In [1]: import numpy as np

In [2]: np.set_printoptions(suppress=True, linewidth=140)

In [3]: J = -3 * np.eye(6) + np.ones((6, 6))

In [4]: print(J)
[[-2.  1.  1.  1.  1.  1.]
 [ 1. -2.  1.  1.  1.  1.]
 [ 1.  1. -2.  1.  1.  1.]
 [ 1.  1.  1. -2.  1.  1.]
 [ 1.  1.  1.  1. -2.  1.]
 [ 1.  1.  1.  1.  1. -2.]]

In [5]: print(round(float(np.linalg.det(J)), 2))
-729.0

In [6]: print(np.allclose(J, J.T))
True

In [7]: assert J == J.T
---------------------------------------------------------------------------
ValueError                                Traceback (most recent call last)
Cell In[7], line 1
----> 1 assert J == J.T

ValueError: The truth value of an array with more than one element is ambiguous. Use a.any() or a.all()

In [8]: J.inv()
---------------------------------------------------------------------------
AttributeError                            Traceback (most recent call last)
Cell In[8], line 1
----> 1 J.inv()

AttributeError: 'numpy.ndarray' object has no attribute 'inv'

In [9]: print(J @ J)
[[9. 0. 0. 0. 0. 0.]
 [0. 9. 0. 0. 0. 0.]
 [0. 0. 9. 0. 0. 0.]
 [0. 0. 0. 9. 0. 0.]
 [0. 0. 0. 0. 9. 0.]
 [0. 0. 0. 0. 0. 9.]]

In [10]: print(round(np.abs(np.linalg.eigvals(J)).max(), 2))
3.0

In [11]: print(np.round(np.linalg.matrix_power(J, 2), 2))
[[9. 0. 0. 0. 0. 0.]
 [0. 9. 0. 0. 0. 0.]
 [0. 0. 9. 0. 0. 0.]
 [0. 0. 0. 9. 0. 0.]
 [0. 0. 0. 0. 9. 0.]
 [0. 0. 0. 0. 0. 9.]]

In [12]: print(np.round(np.sort(np.abs(np.linalg.eigvals(J))), 2))
[3. 3. 3. 3. 3. 3.]

In [13]: print((J + J.T) / 2)
[[-2.  1.  1.  1.  1.  1.]
 [ 1. -2.  1.  1.  1.  1.]
 [ 1.  1. -2.  1.  1.  1.]
 [ 1.  1.  1. -2.  1.  1.]
 [ 1.  1.  1.  1. -2.  1.]
 [ 1.  1.  1.  1.  1. -2.]]

In [14]: vals, V = np.linalg.eigh(J)

In [15]: print(vals)
[-3. -3. -3. -3. -3.  3.]

In [16]: print(np.round(np.linalg.eigvalsh(J + 2 * np.eye(6)), 2))
[-1. -1. -1. -1. -1.  5.]

In [17]: print(J[:, 1] @ J[:, 4])
0.0

In [18]: print(J.T @ J)
[[9. 0. 0. 0. 0. 0.]
 [0. 9. 0. 0. 0. 0.]
 [0. 0. 9. 0. 0. 0.]
 [0. 0. 0. 9. 0. 0.]
 [0. 0. 0. 0. 9. 0.]
 [0. 0. 0. 0. 0. 9.]]

In [19]: print(J @ J.T)
[[9. 0. 0. 0. 0. 0.]
 [0. 9. 0. 0. 0. 0.]
 [0. 0. 9. 0. 0. 0.]
 [0. 0. 0. 9. 0. 0.]
 [0. 0. 0. 0. 9. 0.]
 [0. 0. 0. 0. 0. 9.]]

In [20]: print(np.round(np.linalg.svd(J, compute_uv=False), 2))
[3. 3. 3. 3. 3. 3.]

In [21]: F = np.loadtxt("a.csv", delimiter=",")

In [22]: print(F)
[[ 0.4  -0.3 ]
 [ 0.1   0.  ]
 [-0.2   2.9 ]
 [-0.6  -1.  ]
 [-1.3  -1.7 ]
 [-0.18  2.91]]

In [23]: x0 = np.array([-3, -6])

In [24]: rhs = F @ x0

In [25]: print(np.round(np.linalg.solve(F.T @ F, F.T @ rhs), 2))
[-3. -6.]

In [26]: rng = np.random.default_rng(9834)

In [27]: rhs = rhs + 0.02 * rng.normal(size=6)

In [28]: print(rhs.round(2))
[  0.59  -0.32 -16.81   7.78  14.09 -16.94]

In [29]: beta, *_ = np.linalg.lstsq(F, rhs)

In [30]: print(beta.round(2))
[-2.99 -6.  ]

In [31]: print(np.round(np.linalg.norm(rhs - F @ beta), 2))
0.04

In [32]: print([round(float(np.linalg.norm(np.linalg.solve(F.T @ F + lam * np.eye(2), F.T @ rhs))), 2) for lam in (0, 1, 10, 100)])
[6.71, 6.19, 4.25, 1.08]

In [33]: print(beta.round())
[-3. -6.]
